$ python3 -q
>>> import numpy as np
>>> from numpy import linalg as LA
>>> np.set_printoptions(precision=1, suppress=True, linewidth=140)
>>> def tidy(a):
...     return np.round(a, 1) + 0
... 
>>> data = np.abs(np.array([[1, 2], [4, 5]])) + np.eye(2)
>>> data = data / data.sum(axis=1, keepdims=True)
>>> data
array([[0.5, 0.5],
       [0.4, 0.6]])
>>> tidy(np.sort(np.abs(LA.eigvals(data))))
array([0.1, 1. ])
>>> LA.determinant(data)
Traceback (most recent call last):
  File "<python-input-8>", line 1, in <module>
    LA.determinant(data)
    ^^^^^^^^^^^^^^
AttributeError: module 'numpy.linalg' has no attribute 'determinant'
>>> tidy(data @ data)
array([[0.4, 0.6],
       [0.4, 0.6]])
>>> vec = np.array([1, 2])
>>> rhs = data @ vec
>>> c, lr = np.zeros(2), 1 / LA.norm(data, 2) ** 2
>>> for i in range(10):
...     c -= lr * data.T @ (data @ c - rhs)
...     if i % 2 == 0: print(i, round(LA.norm(data @ c - rhs), 1))
... 
0 0.0
2 0.0
4 0.0
6 0.0
8 0.0
>>> tidy(c)
array([1.3, 1.7])
>>> tidy(LA.cond(data))
np.float64(10.1)
>>> m1 = np.array([[2, 0, 0, 0], [0, 2, 0, 0], [0, 0, 2, 0], [0, 0, 0, 1]])
>>> # 4 blocks once reordered
>>> A2 = m1 / np.sqrt((m1 ** 2).mean(axis=1, keepdims=True))
>>> tidy(LA.norm(A2, axis=1))
array([2., 2., 2., 2.])
>>> LA.matrix_rank(m1 - m1.mean(axis=1, keepdims=True))
np.int64(3)
>>> rng = np.random.default_rng(4830)
>>> z = rng.permutation(4)
>>> A2 = m1[:, z] * rng.choice([-1, 1], 4)
>>> A2
array([[ 0, -2,  0,  0],
       [-2,  0,  0,  0],
       [ 0,  0, -2,  0],
       [ 0,  0,  0, -1]])
>>> Uu, _, Vt = LA.svd(m1.T @ A2)
>>> tidy(LA.lstsq(m1, A2)[0])
array([[ 0., -1.,  0.,  0.],
       [-1.,  0.,  0.,  0.],
       [ 0.,  0., -1.,  0.],
       [ 0.,  0.,  0., -1.]])
>>> Uu @ Vt
array([[ 0., -1.,  0.,  0.],
       [-1.,  0.,  0.,  0.],
       [ 0.,  0., -1.,  0.],
       [ 0.,  0.,  0., -1.]])
>>> A2 = np.array([[-2, -3, 2], [4, -2, -2], [-3, 5, -5], [-3, -4, -5], [-4, -2, 0]])
>>> arr = A2.T @ A2
>>> arr
array([[54,  3, 18],
       [ 3, 58, -7],
       [18, -7, 58]])
>>> # symmetric
>>> A2 = np.array([[0, 6], [8, 5]])
>>> Z = np.kron(A2, arr)
>>> LA.matrix_rank(Z)
np.int64(6)
>>> Z
array([[  0,   0,   0, 324,  18, 108],
       [  0,   0,   0,  18, 348, -42],
       [  0,   0,   0, 108, -42, 348],
       [432,  24, 144, 270,  15,  90],
       [ 24, 464, -56,  15, 290, -35],
       [144, -56, 464,  90, -35, 290]])
>>> r0 = np.array([2, 1, 3])
>>> A2 = arr + np.outer(r0, np.eye(3)[0])
>>> tidy(LA.det(A2) / LA.det(arr)), tidy(1 + LA.solve(arr, r0)[0])
(np.float64(1.0), np.float64(1.0))
>>> A2
array([[56.,  3., 18.],
       [ 4., 58., -7.],
       [21., -7., 58.]])
>>> vec = np.ones(3)
>>> for _ in range(4):
...     vec = arr @ vec
...     vec /= LA.norm(vec)
...     print(round(vec @ arr @ vec, 1))
... 
68.2
70.0
71.4
72.4
>>> tidy(vec)
array([0.7, 0.2, 0.7])
>>> tidy(LA.eigvalsh(arr)[-1])
np.float64(74.8)
>>> M = np.load("dump.npy")
>>> M
array([[1, 1, 0, 1, 0, 2, 1, 2],
       [2, 1, 1, 0, 1, 0, 2, 1],
       [1, 2, 1, 1, 0, 1, 0, 2],
       [2, 1, 2, 1, 1, 0, 1, 0],
       [0, 2, 1, 2, 1, 1, 0, 1],
       [1, 0, 2, 1, 2, 1, 1, 0],
       [0, 1, 0, 2, 1, 2, 1, 1],
       [1, 0, 1, 0, 2, 1, 2, 1]])
>>> Uu, sigma, Vt = LA.svd(M)
>>> V = Vt[:(sigma > 1e-8).sum()]
>>> vec = M[1] + -3 * M[0] + rng.integers(2) * np.eye(8)[5]
>>> vec
array([-1., -2.,  1., -3.,  1., -6., -1., -5.])
>>> np.allclose(V.T @ V @ vec, vec)
True
>>> w, V = LA.eigh(m1)
>>> vec = np.array([2, 3, 4, 4])
>>> V * np.abs(w) @ V.T
array([[2., 0., 0., 0.],
       [0., 2., 0., 0.],
       [0., 0., 2., 0.],
       [0., 0., 0., 1.]])
>>> tidy(LA.eigvalsh(m1[1:, 1:]))
array([1., 2., 2.])
>>> V * np.maximum(w, 0) @ V.T
array([[2., 0., 0., 0.],
       [0., 2., 0., 0.],
       [0., 0., 2., 0.],
       [0., 0., 0., 1.]])
>>> np.abs(m1).sum(axis=1).max(), np.abs(w).max()
(np.int64(2), np.float64(2.0))
>>> np.unique(M.round(6), axis=0).shape
(8, 8)
>>> tidy(M @ LA.pinv(M) @ M)
array([[1., 1., 0., 1., 0., 2., 1., 2.],
       [2., 1., 1., 0., 1., 0., 2., 1.],
       [1., 2., 1., 1., 0., 1., 0., 2.],
       [2., 1., 2., 1., 1., 0., 1., 0.],
       [0., 2., 1., 2., 1., 1., 0., 1.],
       [1., 0., 2., 1., 2., 1., 1., 0.],
       [0., 1., 0., 2., 1., 2., 1., 1.],
       [1., 0., 1., 0., 2., 1., 2., 1.]])
>>> LA.lstsq(M[:-1].T, M[-1])[2]
np.int32(6)
>>> X = np.array([[1, -1, 1, -1, 1, -1, 1, -1],
...     [1, 1, -1, -1, 1, 1, -1, -1],
...     [1, 1, 1, 1, 1, 1, 1, 1],
...     [1, 1, 1, 1, -1, -1, -1, -1],
...     [1, -1, -1, 1, -1, 1, 1, -1]])
>>> vec = np.array([1, 2, 0, 0, 2, 2, 1, 0])
>>> h = np.maximum(X @ vec, 0)
>>> h
array([0, 6, 8, 0, 0])
>>> np.flatnonzero(h > 1e-9)
array([1, 2])
>>> W1 = np.array([[1, 0, 0, 1],
...     [-1, -1, 1, -2],
...     [1, 2, 1, -1],
...     [-2, 1, 0, -2],
...     [-1, -2, -1, 2],
...     [2, 0, 2, 0],
...     [-1, 2, 1, 0],
...     [-1, 0, -2, 0]])
>>> c = np.array([0, -3, 0, -3])
>>> act = np.maximum(X @ W1 + c, 0)
>>> (act > 0).mean(axis=0)
array([0.6, 0.2, 0.8, 0.4])
>>> Z = np.array([[1, 2, 2], [3, 1, 3], [0, 2, 3], [2, 2, 2]])
>>> act @ Z
array([[ 8, 10, 10],
       [ 6, 14, 16],
       [ 0,  4,  6],
       [ 0,  4,  6],
       [ 5, 13, 19]])
>>> W1 @ Z
array([[ 3,  4,  4],
       [-8, -5, -6],
       [ 5,  4,  9],
       [-3, -7, -5],
       [-3, -2, -7],
       [ 2,  8, 10],
       [ 5,  2,  7],
       [-1, -6, -8]])
